% python3 -q
>>> import numpy as np
>>> np.set_printoptions(precision=2, suppress=True, linewidth=200)
>>> J = np.load("layer10.npy")
>>> J
array([[ 0,  1, -1],
       [-1,  0,  5],
       [ 1, -5,  0]])
>>> x = np.array([0, 0, 1])
>>> np.round(np.linalg.eigvals(J).real, 2) + 0
array([0., 0., 0.])
>>> np.round(np.linalg.svd(J, compute_uv=False), 2) + 0
array([5.2, 5.2, 0. ])
>>> q = np.linalg.solve(np.eye(3) - J, np.eye(3) + J)
>>> np.round(np.linalg.det(q), 2)
np.float64(1.0)
>>> np.round(q @ q.T, 2) + 0
array([[1., 0., 0.],
       [0., 1., 0.],
       [0., 0., 1.]])
>>> rng = np.random.default_rng(40911)
>>> labels = rng.permutation(3)
>>> labels
array([1, 2, 0])
>>> M2 = J[labels][:, labels]
>>> np.diag(M2)
array([0, 0, 0])
>>> np.allclose(M2, J)
False
>>> np.trace(M2)
np.int64(0)
>>> Uu, sig, VT = np.linalg.svd(J)
>>> vecs = VT[:(sig > 1e-8).sum()]
>>> x = J[2] + -1 * J[1] + rng.integers(2) * np.eye(3)[1]
>>> x
array([ 2., -5., -5.])
>>> round(np.linalg.norm(x - vecs.T @ vecs @ x), 2)
np.float64(0.0)
>>> np.diag(vecs.T @ vecs)
array([0.07, 0.96, 0.96])
>>> np.allclose(vecs.T @ vecs @ x, x)
True
>>> np.linalg.matrix_rank(np.vstack([J, x]))
np.int64(2)
>>> F = np.load("block10.npy")
>>> F
array([[1, 2, 2, 1, 2, 1],
       [1, 0, 0, 2, 1, 2],
       [1, 2, 2, 1, 2, 1],
       [2, 0, 2, 2, 0, 2]])
>>> np.abs(np.diag(np.linalg.qr(F)[1])) > 1e-9
array([ True,  True,  True, False])
>>> rk = np.linalg.matrix_rank(F)
>>> rk
np.int64(3)
>>> N = np.linalg.svd(F)[2][rk:].T
>>> np.allclose(F @ N, 0)
True
>>> [int(np.linalg.matrix_rank(F[:, :j + 1])) for j in range(6)]
[1, 2, 3, 3, 3, 3]
>>> [int(np.linalg.matrix_rank(F[:i])) for i in range(1, len(F) + 1)]
[1, 2, 2, 3]
>>> np.round(F @ N, 2) + 0
array([[0., 0., 0.],
       [0., 0., 0.],
       [0., 0., 0.],
       [0., 0., 0.]])
>>> round(np.linalg.norm(F, 2) / np.linalg.norm(F), 2)
np.float64(0.89)
>>> np.linalg.cond(F) > 100
np.True_
>>> [round(float(x), 2) for x in np.linalg.svd(F, compute_uv=False)[:3]]
[6.65, 3.03, 1.59]
>>> arr = np.load("w.npy")
>>> arr
array([[ 1, -1,  1, -1,  1, -1,  1, -1],
       [ 1, -1, -1,  1,  1, -1, -1,  1],
       [ 1, -1,  1, -1, -1,  1, -1,  1],
       [ 1,  1, -1, -1, -1, -1,  1,  1],
       [ 1, -1, -1,  1, -1,  1,  1, -1],
       [ 1,  1,  1,  1,  1,  1,  1,  1],
       [ 1,  1, -1, -1,  1,  1, -1, -1],
       [ 1,  1,  1,  1, -1, -1, -1, -1]])
>>> u = np.array([2, -1, -2])
>>> np.polyval(u, arr[4])
array([-1,  1,  1, -1,  1, -1, -1,  1])
>>> np.array([np.convolve(row, u, "same") for row in arr])
array([[-3,  1, -1,  1, -1,  1, -1, -1],
       [-3, -3,  5,  3, -5, -3,  5,  1],
       [-3,  1, -1, -3,  5, -1,  1,  1],
       [ 1, -5, -3,  1,  1,  5,  3, -3],
       [-3, -3,  5, -1,  1,  3, -5, -1],
       [ 1, -1, -1, -1, -1, -1, -1, -3],
       [ 1, -5, -3,  5,  3, -5, -3,  3],
       [ 1, -1, -1, -5, -3,  1,  1,  3]])
>>> np.convolve(arr[4], u)
array([ 2, -3, -3,  5, -1,  1,  3, -5, -1,  2])
>>> M2 = np.array([[-1, 5, -1],
...     [3, -1, -4],
...     [4, 3, 1],
...     [-5, 4, -2],
...     [1, 0, 4],
...     [-5, -5, 3],
...     [-3, -1, -2],
...     [2, 1, -2]])
>>> np.linalg.matrix_rank(np.vstack([arr, M2.T]))
np.int64(8)
>>> arr @ M2
array([[  6,   8,   7],
       [ -2,  14,   1],
       [  4,   2,   5],
       [  6,   2, -15],
       [-24,   0,  -1],
       [ -4,   6,  -3],
       [  0,  -8,   7],
       [  6,  16,  -9]])
>>> np.einsum("ij,ij->i", arr, arr)
array([8, 8, 8, 8, 8, 8, 8, 8])
>>> np.einsum("ij->j", arr)
array([8, 0, 0, 0, 0, 0, 0, 0])
>>> M2 = arr[0, 0] * arr[1:] - np.outer(arr[1:, 0], arr[0])
>>> M2
array([[ 0,  0, -2,  2,  0,  0, -2,  2],
       [ 0,  0,  0,  0, -2,  2, -2,  2],
       [ 0,  2, -2,  0, -2,  0,  0,  2],
       [ 0,  0, -2,  2, -2,  2,  0,  0],
       [ 0,  2,  0,  2,  0,  2,  0,  2],
       [ 0,  2, -2,  0,  0,  2, -2,  0],
       [ 0,  2,  0,  2, -2,  0, -2,  0]])
>>> np.flatnonzero(~M2.round(6).any(axis=1))
array([], dtype=int64)
>>> arr[:, 0] / arr[0, 0]
array([1., 1., 1., 1., 1., 1., 1., 1.])
>>> W = np.array([[8, 0, 4, 9, 5, 8],
...     [0, 2, 7, 9, 3, 0],
...     [7, 0, 8, 6, 3, 0],
...     [5, 7, 7, 1, 1, 0],
...     [5, 2, 2, 5, 2, 3],
...     [5, 8, 2, 4, 8, 8],
...     [5, 1, 1, 2, 7, 1],
...     [5, 5, 8, 2, 7, 0]])
>>> b = np.array([4, 3, 4, -9, -4, -4])
>>> H = np.maximum(M2 @ W + b, 0)
>>> H
array([[ 0, 25, 16,  0,  0,  0],
       [ 4, 23, 18,  0,  8,  4],
       [ 0, 13, 14,  0,  6,  0],
       [ 0, 29,  2,  0,  4,  6],
       [34, 47, 52, 23, 34, 12],
       [ 0, 21,  4,  1,  0, 10],
       [ 0, 15, 26,  0,  0,  0]])
>>> (H > 0).astype(int)
array([[0, 1, 1, 0, 0, 0],
       [1, 1, 1, 0, 1, 1],
       [0, 1, 1, 0, 1, 0],
       [0, 1, 1, 0, 1, 1],
       [1, 1, 1, 1, 1, 1],
       [0, 1, 1, 1, 0, 1],
       [0, 1, 1, 0, 0, 0]])
>>> Z = np.array([[2, -2, -1],
...     [0, -1, 2],
...     [-1, 3, 2],
...     [3, -2, 1],
...     [-1, -2, 1],
...     [0, 3, -1]])
>>> H @ Z
array([[-16,  23,  82],
       [-18,  19,  82],
       [-20,  17,  60],
       [ -6, -13,  60],
       [ 51, -37, 209],
       [ -1,  19,  41],
       [-26,  63,  82]])
>>> W @ Z
array([[ 34,  -8,   6],
       [ 17,  -5,  30],
       [ 21,  -8,  18],
       [  5,   0,  25],
       [ 21, -11,   7],
       [ 12, -12,  19],
       [  8, -23,   7],
       [  1,  -9,  30]])
>>> (H @ Z).round(6).argmax(axis=1)
array([2, 2, 2, 2, 2, 2, 2])
>>> Z = np.array([[1.2, 0.0, -1.7, 0.3], [0.2, 0.4, 0.8, 1.1]])
>>> feats = np.array([[-1, 3],
...     [-3, 3],
...     [2, 2],
...     [-1, 3],
...     [-3, -2],
...     [-1, 1],
...     [3, 1],
...     [-3, 3],
...     [-1, -3],
...     [0, -3],
...     [-3, -2],
...     [-1, -3],
...     [2, 2],
...     [2, -1],
...     [-2, -1],
...     [-2, 3],
...     [0, 2]]) @ Z + 0.3 * rng.normal(size=(17, 4))
>>> feats
array([[-0.38,  1.23,  3.67,  3.14],
       [-2.94,  0.39,  7.37,  2.69],
       [ 3.18,  0.65, -2.03,  2.17],
       [-0.55,  1.08,  4.06,  2.96],
       [-4.04, -0.87,  3.48, -2.91],
       [-1.09,  0.49,  2.43,  1.08],
       [ 3.51,  0.35, -4.27,  1.69],
       [-3.11,  1.28,  7.14,  2.16],
       [-1.89, -1.09, -0.98, -3.47],
       [-0.69, -1.08, -1.97, -3.24],
       [-3.92, -0.72,  3.59, -2.74],
       [-1.82, -0.55, -0.6 , -3.43],
       [ 2.57,  0.53, -2.05,  2.7 ],
       [ 2.31, -0.96, -4.37, -0.52],
       [-1.96, -1.1 ,  2.35, -1.5 ],
       [-1.77,  0.96,  5.64,  2.58],
       [ 0.14,  0.72,  2.24,  1.67]])
>>> G = feats.T @ feats
>>> (feats @ feats.T).shape
(17, 17)
>>> np.linalg.matrix_rank(G)
np.int64(4)
>>> round(np.trace(G), 2), round((feats ** 2).sum(), 2)
(np.float64(481.69), np.float64(481.69))
>>> np.linalg.svd(feats, compute_uv=False) ** 2
array([333.91, 145.32,   1.84,   0.63])
>>> np.linalg.eigvalsh(G)[::-1]
array([333.91, 145.32,   1.84,   0.63])
>>> P = feats @ np.linalg.solve(feats.T @ feats, feats.T)
>>> P @ feats[:, 3]
array([ 3.14,  2.69,  2.17,  2.96, -2.91,  1.08,  1.69,  2.16, -3.47, -3.24, -2.74, -3.43,  2.7 , -0.52, -1.5 ,  2.58,  1.67])
>>> round(float(np.trace(P)), 2)
4.0
>>> np.allclose(P @ P, P)
True
>>> np.round(np.linalg.eigvalsh(P), 2) + 0
array([0., 0., 0., 0., 0., 0., 0., 0., 0., 0., 0., 0., 0., 1., 1., 1., 1.])
>>> G = np.cov(feats, rowvar=False)
>>> np.linalg.eigvalsh(G)[::-1]
array([17.78,  9.08,  0.11,  0.04])
>>> np.round(np.corrcoef(feats[:, 0], feats[:, 1])[0, 1], 2)
np.float64(0.21)
>>> M2 = np.array([[-5, -5], [3, -3], [-1, -5], [-5, -3]])
>>> np.vstack([feats, M2.T]).shape
(19, 4)
>>> np.einsum("ij->j", feats)
array([-12.47,   1.32,  25.7 ,   5.02])
>>> np.linalg.matrix_rank(feats @ M2)
np.int64(2)
>>> E = np.eye(11, dtype=int)[rng.permutation(11)]
>>> E
array([[0, 0, 0, 1, 0, 0, 0, 0, 0, 0, 0],
       [0, 0, 1, 0, 0, 0, 0, 0, 0, 0, 0],
       [0, 0, 0, 0, 0, 0, 1, 0, 0, 0, 0],
       [0, 0, 0, 0, 0, 1, 0, 0, 0, 0, 0],
       [0, 0, 0, 0, 0, 0, 0, 0, 0, 0, 1],
       [0, 0, 0, 0, 0, 0, 0, 0, 0, 1, 0],
       [0, 0, 0, 0, 1, 0, 0, 0, 0, 0, 0],
       [0, 0, 0, 0, 0, 0, 0, 0, 1, 0, 0],
       [0, 1, 0, 0, 0, 0, 0, 0, 0, 0, 0],
       [1, 0, 0, 0, 0, 0, 0, 0, 0, 0, 0],
       [0, 0, 0, 0, 0, 0, 0, 1, 0, 0, 0]])
>>> np.linalg.svd(E, compute_uv=False)
array([1., 1., 1., 1., 1., 1., 1., 1., 1., 1., 1.])
>>> E.T @ E
array([[1, 0, 0, 0, 0, 0, 0, 0, 0, 0, 0],
       [0, 1, 0, 0, 0, 0, 0, 0, 0, 0, 0],
       [0, 0, 1, 0, 0, 0, 0, 0, 0, 0, 0],
       [0, 0, 0, 1, 0, 0, 0, 0, 0, 0, 0],
       [0, 0, 0, 0, 1, 0, 0, 0, 0, 0, 0],
       [0, 0, 0, 0, 0, 1, 0, 0, 0, 0, 0],
       [0, 0, 0, 0, 0, 0, 1, 0, 0, 0, 0],
       [0, 0, 0, 0, 0, 0, 0, 1, 0, 0, 0],
       [0, 0, 0, 0, 0, 0, 0, 0, 1, 0, 0],
       [0, 0, 0, 0, 0, 0, 0, 0, 0, 1, 0],
       [0, 0, 0, 0, 0, 0, 0, 0, 0, 0, 1]])
